% python3 -q
>>> import numpy as np
>>> import numpy.linalg as la
>>> np.set_printoptions(precision=3, suppress=True, linewidth=200, floatmode="fixed")
>>> rd = lambda a: np.round(a, 3) + 0
>>> J = np.loadtxt("out0.csv", delimiter=",")
>>> J
array([[ 0.000,  0.000,  0.000],
       [ 3.000,  4.000, -3.000],
       [ 7.000,  9.000,  1.000],
       [ 0.000,  0.000,  0.000],
       [ 0.000,  0.000,  0.000],
       [ 0.000,  0.000,  0.000],
       [-1.000,  5.000, -6.000],
       [ 3.000,  4.000, -3.000],
       [ 0.000,  6.000,  1.000],
       [ 0.000,  0.000,  0.000],
       [ 3.000,  4.000, -3.000],
       [ 0.000,  0.000,  0.000],
       [ 0.000,  0.000,  0.000],
       [ 0.000,  0.000,  0.000],
       [ 0.000,  0.000,  0.000],
       [ 4.000,  5.000,  4.000],
       [ 7.000,  9.000,  1.000],
       [ 3.000, 10.000, -2.000],
       [ 0.000,  0.000,  0.000],
       [ 0.000,  0.000,  0.000],
       [ 4.000,  5.000,  4.000],
       [ 0.000,  0.000,  0.000],
       [ 0.000,  0.000,  0.000],
       [ 4.000,  5.000,  4.000]])
>>> # rows 0 and 3 are equal
>>> Z = J[[11, 17]].astype(float)
>>> for _ in range(7):
...     idx = la.norm(J[:, None] - Z, axis=-1).argmin(axis=1)
...     Z = np.array([J[idx == j].mean(axis=0) for j in range(2)])
... 
>>> idx
array([0, 1, 1, 0, 0, 0, 1, 1, 1, 0, 1, 0, 0, 0, 0, 1, 1, 1, 0, 0, 1, 0, 0, 1])
>>> rd(Z[1] - Z[0])
array([ 3.364,  6.000, -0.182])
>>> np.abs(Z[1] - Z[0]).argmax()
np.int64(1)
>>> Xc = J - J.mean(axis=0)
>>> left, sigma, Vt = la.svd(Xc, full_matrices=False)
>>> rd(Xc.mean(axis=0))
array([0.000, 0.000, 0.000])
>>> np.searchsorted(np.cumsum(sigma ** 2) / (sigma ** 2).sum(), 0.9) + 1
np.int64(2)
>>> la.matrix_rank(Xc)
np.int64(3)
>>> F = np.load("case2.npy")
>>> F
array([[ 0.000,  0.000, -1.000],
       [ 0.000,  0.000,  0.000],
       [-1.000,  0.000,  0.000]])
>>> # symmetric, so the eigenvalues are real
>>> rng = np.random.default_rng(202)
>>> idx = rng.permutation(3)
>>> Y = J[:, idx] * rng.choice([-1, 1], 3)
>>> Y
array([[ -0.000,  -0.000,  -0.000],
       [ -3.000,   3.000,  -4.000],
       [ -7.000,  -1.000,  -9.000],
       [ -0.000,  -0.000,  -0.000],
       [ -0.000,  -0.000,  -0.000],
       [ -0.000,  -0.000,  -0.000],
       [  1.000,   6.000,  -5.000],
       [ -3.000,   3.000,  -4.000],
       [ -0.000,  -1.000,  -6.000],
       [ -0.000,  -0.000,  -0.000],
       [ -3.000,   3.000,  -4.000],
       [ -0.000,  -0.000,  -0.000],
       [ -0.000,  -0.000,  -0.000],
       [ -0.000,  -0.000,  -0.000],
       [ -0.000,  -0.000,  -0.000],
       [ -4.000,  -4.000,  -5.000],
       [ -7.000,  -1.000,  -9.000],
       [ -3.000,   2.000, -10.000],
       [ -0.000,  -0.000,  -0.000],
       [ -0.000,  -0.000,  -0.000],
       [ -4.000,  -4.000,  -5.000],
       [ -0.000,  -0.000,  -0.000],
       [ -0.000,  -0.000,  -0.000],
       [ -4.000,  -4.000,  -5.000]])
>>> left, _, Vt = la.svd(J.T @ Y)
>>> rd(la.lstsq(J, Y)[0])
array([[-1.000,  0.000,  0.000],
       [ 0.000,  0.000, -1.000],
       [ 0.000, -1.000,  0.000]])
>>> rd(la.eigvalsh(F).min())
np.float64(-1.0)
>>> np.all(la.eigvalsh(F) > 0)
np.False_
>>> F @ F
array([[1.000, 0.000, 0.000],
       [0.000, 0.000, 0.000],
       [0.000, 0.000, 1.000]])
>>> rd(la.det(F))
np.float64(0.0)
>>> rd(np.sort(la.eigvals(F).real))
array([-1.000,  0.000,  1.000])
>>> np.flatnonzero(la.matrix_power((F != 0) + (F.T != 0) + np.eye(3), 3)[2])
array([0, 2])
>>> left, sigma, Vt = la.svd(F)
>>> np.argmax(sigma[:-1] / (sigma[1:] + 1e-6)) + 1
np.int64(2)
>>> Y = left[:, :2] @ np.diag(sigma[:2]) @ Vt[:2]
>>> la.matrix_rank(F, rtol=0.05)
np.int64(2)
>>> Y
array([[ 0.000,  0.000, -1.000],
       [ 0.000,  0.000,  0.000],
       [-1.000,  0.000,  0.000]])
>>> np.abs(F - Y).max()
np.float64(0.0)
>>> la.matrix_rank(Y)
np.int64(2)
>>> data = np.diag(5 * np.array([2, 3, 0])) + np.array([[-2, -2, 0], [0, 1, -2], [-1, 1, 0]])
>>> data
array([[ 8, -2,  0],
       [ 0, 16, -2],
       [-1,  1,  0]])
>>> la.cond(data) > 100
np.True_
>>> round(np.log10(la.cond(data)))
2
>>> left, sigma, Vt = la.svd(data)
>>> rd(sigma)
array([16.320,  7.978,  0.092])
>>> Y = left[:, :2] @ np.diag(sigma[:2]) @ Vt[:2]
>>> la.matrix_rank(data, rtol=0.05)
np.int64(2)
>>> rd(np.abs(data - Y).max())
np.float64(0.091)
>>> rd(la.norm(data - Y, 2)), rd(sigma[2])
(np.float64(0.092), np.float64(0.092))
>>> W = np.array([[1, 1, 0, -2], [-2, -1, -3, -3], [-1, 0, -2, 3]])
>>> beta = np.array([3, 0, 2, 1])
>>> hid = np.maximum(data @ W + beta, 0)
>>> la.matrix_rank(hid)
np.int64(1)
>>> rd((hid > 0).mean(axis=0))
array([0.333, 0.333, 0.333, 0.000])
>>> Z = np.array([[2, 5], [6, -8], [2, -3], [-7, -7]])
>>> (hid @ Z).round(6).argmax(axis=1)
array([0, 0, 0])
>>> W @ Z
array([[ 22,  11],
       [  5,  28],
       [-27, -20]])
>>> hid @ Z
array([[106, -29],
       [  0,   0],
       [  0,   0]])
>>> feats = np.loadtxt("a.csv", delimiter=",")
>>> feats
array([[ 0.030, -0.635, -0.397],
       [-0.438,  0.991,  0.753],
       [-0.706, -1.000, -1.000],
       [ 0.254, -0.999, -0.967],
       [ 0.530,  0.965,  0.973],
       [-0.774, -0.999, -0.999],
       [ 0.604,  1.000,  0.999],
       [ 0.139, -0.976, -0.821],
       [ 0.544, -0.982, -0.493],
       [ 0.647,  0.991,  0.993],
       [ 0.604,  1.000,  1.000],
       [-0.273,  0.996,  0.909],
       [ 0.617,  0.999,  0.998],
       [ 0.100,  0.879,  0.762],
       [ 0.100,  0.080,  0.197],
       [-0.129,  1.000,  0.989]])
>>> evals, vecs = la.eig(data)
>>> rd(data @ vecs[:, 0] - evals[0] * vecs[:, 0])
array([0.000, 0.000, 0.000])
>>> rd(evals)
array([ 0.094,  8.065, 15.842])
>>> rd(np.prod(evals))
np.float64(12.0)
>>> rd(np.sort(la.eigvals(la.inv(data))))
array([ 0.063,  0.124, 10.646])
>>> Z = feats[[9, 3]].astype(float)
>>> for _ in range(5):
...     idx = la.norm(feats[:, None] - Z, axis=-1).argmin(axis=1)
...     Z = np.array([feats[idx == j].mean(axis=0) for j in range(2)])
... 
>>> idx
array([1, 0, 1, 1, 0, 1, 0, 1, 1, 0, 0, 0, 0, 0, 0, 0])
>>> rd(Z[1] - Z[0])
array([-0.322, -1.822, -1.637])
>>> rd(Z)
array([[ 0.236,  0.890,  0.857],
       [-0.085, -0.932, -0.780]])
>>> mat, _ = la.qr(np.array([[0.0, -0.6, 0.8, 0.2],
...     [-0.9, 0.6, -0.8, 0.7],
...     [0.1, 1.6, 0.0, -0.9],
...     [0.3, -1.2, -1.5, -1.4]]))
>>> rd(mat)
array([[ 0.000, -0.296,  0.535, -0.791],
       [ 0.943, -0.065, -0.280, -0.165],
       [-0.105,  0.829, -0.259, -0.485],
       [-0.314, -0.471, -0.753, -0.334]])
>>> # orthonormal columns
>>> P = np.triu(np.array([[-1, 3, 3, -2], [3, -1, 2, 3], [0, 2, 2, 0], [3, 1, 2, 0]]), 1) + np.eye(4)
>>> Y = P @ mat @ la.inv(P)
>>> rd(np.poly(Y))
array([ 1.000,  0.658,  0.000, -0.658, -1.000])
>>> rd(P @ mat - mat @ P)
array([[ 3.145,  3.233,  0.480, -0.396],
       [-1.153, -2.587, -5.479,  0.110],
       [ 0.000,  0.314, -1.343, -2.695],
       [ 0.000,  0.943,  1.886,  0.784]])
>>> rd(la.det(Y))
np.float64(-1.0)
>>> x0 = np.array([-2, 2, 0])
>>> target = J @ x0
>>> rd(la.solve(J.T @ J, J.T @ target))
array([-2.000,  2.000,  0.000])
>>> target = target + 0.05 * rng.normal(size=24)
>>> rd(target)
array([-0.020,  1.942,  4.075,  0.044,  0.032,  0.070, 11.970,  1.934, 12.017,  0.015,  1.957,  0.027,  0.074, -0.027,  0.010,  2.017,  4.024, 14.051,  0.029,  0.070,  1.959, -0.024,  0.041,  1.978])
>>> beta, *_ = la.lstsq(J, target)
>>> [round(float(la.norm(la.solve(J.T @ J + lam * np.eye(3), J.T @ target))), 2) for lam in (0, 1, 10, 100)]
[2.84, 2.74, 2.13, 0.92]
>>> rd(beta)
array([-2.006,  2.004,  0.006])
>>> rd(J.T @ (target - J @ beta))
array([0.000, 0.000, 0.000])
>>> rd(la.norm(target - J @ beta))
np.float64(0.204)
>>> beta.round()
array([-2.000,  2.000,  0.000])
>>> rd((mat + mat.T) / 2)
array([[ 0.000,  0.324,  0.215, -0.553],
       [ 0.324, -0.065,  0.274, -0.318],
       [ 0.215,  0.274, -0.259, -0.619],
       [-0.553, -0.318, -0.619, -0.334]])
>>> rd(np.abs(la.eigvals(mat)).max())
np.float64(1.0)
>>> np.allclose(mat, mat.T)
False
>>> rd(np.trace(mat))
np.float64(-0.658)
>>> X = np.load("mat.npy")
>>> X
array([[ 0,  0,  0],
       [ 4,  0, -2],
       [ 0,  0,  0]])
>>> # row 2 repeats row 0
>>> left, sigma, Vt = la.svd(X)
>>> rd(sigma)
array([4.472, 0.000, 0.000])
>>> Y = left[:, :1] @ np.diag(sigma[:1]) @ Vt[:1]
>>> rd(la.norm(X - Y) / la.norm(X))
np.float64(0.0)
>>> rd(la.norm(X - Y, 2)), sigma[1]
(np.float64(0.0), np.float64(0.0))
>>> la.matrix_rank(X, rtol=0.05)
np.int64(1)
>>> Y
array([[ 0.000,  0.000,  0.000],
       [ 4.000,  0.000, -2.000],
       [ 0.000,  0.000,  0.000]])
>>> W = np.array([[2, 0, 1, -4, 2, 4], [1, -3, 1, -5, 2, 2], [4, -5, 2, -3, 2, 3]])
>>> beta = np.array([0, -1, 2, 0, -1, 1])
>>> hid = np.maximum(X @ W + beta, 0)
>>> rd((hid > 0).mean(axis=0))
array([0.000, 0.333, 1.000, 0.000, 0.333, 1.000])
>>> (hid > 0).astype(int)
array([[0, 0, 1, 0, 0, 1],
       [0, 1, 1, 0, 1, 1],
       [0, 0, 1, 0, 0, 1]])
>>> la.matrix_rank(hid)
np.int64(2)
>>> Z = np.array([[-4, -4, 5],
...     [0, 4, 5],
...     [-3, -5, 2],
...     [-4, 4, -4],
...     [0, -4, 0],
...     [-2, -1, 3]])
>>> (hid @ Z).round(6).argmax(axis=1)
array([2, 2, 2])
>>> W @ Z
array([[ -3, -41,  40],
       [  9, -51,  18],
       [-16, -69,  20]])
>>> left, sigma, Vt = la.svd(X)
>>> vecs = Vt[:(sigma > 1e-8).sum()]
>>> x0 = X[0] + 5 * X[1] + rng.integers(2) * np.eye(3)[2]
>>> x0
array([20.000,  0.000, -9.000])
>>> rd(np.diag(vecs.T @ vecs))
array([0.800, 0.000, 0.200])
>>> rd(la.norm(x0 - vecs.T @ vecs @ x0))
np.float64(0.894)
>>> rd(vecs.T @ vecs)
array([[ 0.800,  0.000, -0.400],
       [ 0.000,  0.000,  0.000],
       [-0.400,  0.000,  0.200]])
>>> np.allclose(vecs.T @ vecs @ x0, x0)
False
>>> la.matrix_rank(np.vstack([X, x0]))
np.int64(2)
>>> gram = X.T @ X
>>> rd(la.eigvalsh(gram)[::-1])
array([20.000,  0.000,  0.000])
>>> gram
array([[16,  0, -8],
       [ 0,  0,  0],
       [-8,  0,  4]])
>>> la.matrix_rank(gram)
np.int64(1)
>>> left, sigma, Vt = la.svd(gram)
>>> vecs = Vt[:(sigma > 1e-8).sum()]
>>> x0 = gram[0] + -3 * gram[1] + rng.integers(2) * np.eye(3)[2]
>>> x0
array([16.000,  0.000, -8.000])
>>> rd(vecs.T @ vecs)
array([[ 0.800,  0.000, -0.400],
       [ 0.000,  0.000,  0.000],
       [-0.400,  0.000,  0.200]])
>>> la.matrix_rank(np.vstack([gram, x0]))
np.int64(1)
>>> np.allclose(vecs.T @ vecs @ x0, x0)
True
>>> rd(np.diag(vecs.T @ vecs))
array([0.800, 0.000, 0.200])
>>> K = np.array([[0, 0, 0, 3], [0, 0, 3, 0], [-3, 0, -1, 0], [0, 0, 0, 0]])
>>> # looks like rank 3
>>> rd(np.trace(la.pinv(K) @ K))
np.float64(3.0)
>>> np.allclose(K[:-1].T @ la.lstsq(K[:-1].T, K[-1])[0], K[-1])
True
>>> rd(K @ la.pinv(K) @ K)
array([[ 0.000,  0.000,  0.000,  3.000],
       [ 0.000,  0.000,  3.000,  0.000],
       [-3.000,  0.000, -1.000,  0.000],
       [ 0.000,  0.000,  0.000,  0.000]])
>>> la.lstsq(K[:-1].T, K[-1])[2]
np.int32(3)
>>> np.unique(K.round(6), axis=0).shape
(4, 4)
>>> E = 2 * np.eye(3) + np.eye(3, k=1)
>>> E
array([[2.000, 1.000, 0.000],
       [0.000, 2.000, 1.000],
       [0.000, 0.000, 2.000]])
>>> # triangular, det is the product of the diagonal
>>> P = np.triu(np.array([[1, 1, 5, 0], [0, 1, 5, 5], [4, 2, 3, 4], [0, 4, 4, 1]]), 1) + np.eye(4)
>>> Y = P @ K @ la.inv(P)
>>> la.matrix_rank(Y)
np.int64(3)
